In [1]: import numpy as np

In [2]: np.set_printoptions(precision=3, suppress=True, linewidth=120, legacy="1.25")

In [3]: def tidy(a):
   ...:     return np.round(a, 3) + 0
   ...: 

In [4]: feats = np.loadtxt("data.csv", delimiter=",")

In [5]: tidy(feats)
Out[5]: 
array([[ 0.611, -0.318, -0.248,  0.389,  0.46 , -0.318],
       [-0.318,  0.74 , -0.203,  0.318,  0.376, -0.26 ],
       [-0.248, -0.203,  0.842,  0.248,  0.293, -0.203],
       [ 0.389,  0.318,  0.248,  0.611, -0.46 ,  0.318],
       [ 0.46 ,  0.376,  0.293, -0.46 ,  0.457,  0.376],
       [-0.318, -0.26 , -0.203,  0.318,  0.376,  0.74 ]])

In [6]: rng = np.random.default_rng(81399)

In [7]: z = rng.permutation(6)

In [8]: z
Out[8]: array([0, 5, 3, 4, 1, 2])

In [9]: Y = feats[z][:, z]

In [10]: tidy(np.linalg.det(Y)), tidy(np.linalg.det(feats[z]))
Out[10]: (-1.0, -1.0)

In [11]: tidy(np.sort(np.abs(np.linalg.eigvals(Y))))
Out[11]: array([1., 1., 1., 1., 1., 1.])

In [12]: np.allclose(Y, feats)
Out[12]: False

In [13]: w, evecs = np.linalg.eigh(feats)

In [14]: tidy(np.linalg.eigvalsh(feats + 3 * np.eye(6)))
Out[14]: array([2., 4., 4., 4., 4., 4.])

In [15]: tidy(np.linalg.eigvalsh(feats @ feats))
Out[15]: array([1., 1., 1., 1., 1., 1.])

In [16]: tidy(evecs.T @ evecs)
Out[16]: 
array([[1., 0., 0., 0., 0., 0.],
       [0., 1., 0., 0., 0., 0.],
       [0., 0., 1., 0., 0., 0.],
       [0., 0., 0., 1., 0., 0.],
       [0., 0., 0., 0., 1., 0.],
       [0., 0., 0., 0., 0., 1.]])

In [17]: (w > 1e-8).sum(), (w < -1e-8).sum()
Out[17]: (5, 1)

In [18]: np.unique(w.round(6) + 0, return_counts=True)[1]
Out[18]: array([1, 5])

In [19]: tidy(np.linalg.svd(feats, compute_uv=False))
Out[19]: array([1., 1., 1., 1., 1., 1.])

In [20]: tidy(np.linalg.pinv(feats))
Out[20]: 
array([[ 0.611, -0.318, -0.248,  0.389,  0.46 , -0.318],
       [-0.318,  0.74 , -0.203,  0.318,  0.376, -0.26 ],
       [-0.248, -0.203,  0.842,  0.248,  0.293, -0.203],
       [ 0.389,  0.318,  0.248,  0.611, -0.46 ,  0.318],
       [ 0.46 ,  0.376,  0.293, -0.46 ,  0.457,  0.376],
       [-0.318, -0.26 , -0.203,  0.318,  0.376,  0.74 ]])

In [21]: tidy(np.linalg.norm(feats, axis=0))
Out[21]: array([1., 1., 1., 1., 1., 1.])

In [22]: tidy(np.linalg.svd(feats, compute_uv=False))
Out[22]: array([1., 1., 1., 1., 1., 1.])

In [23]: tidy(feats[:, 5] @ feats[:, 2])
Out[23]: 0.0
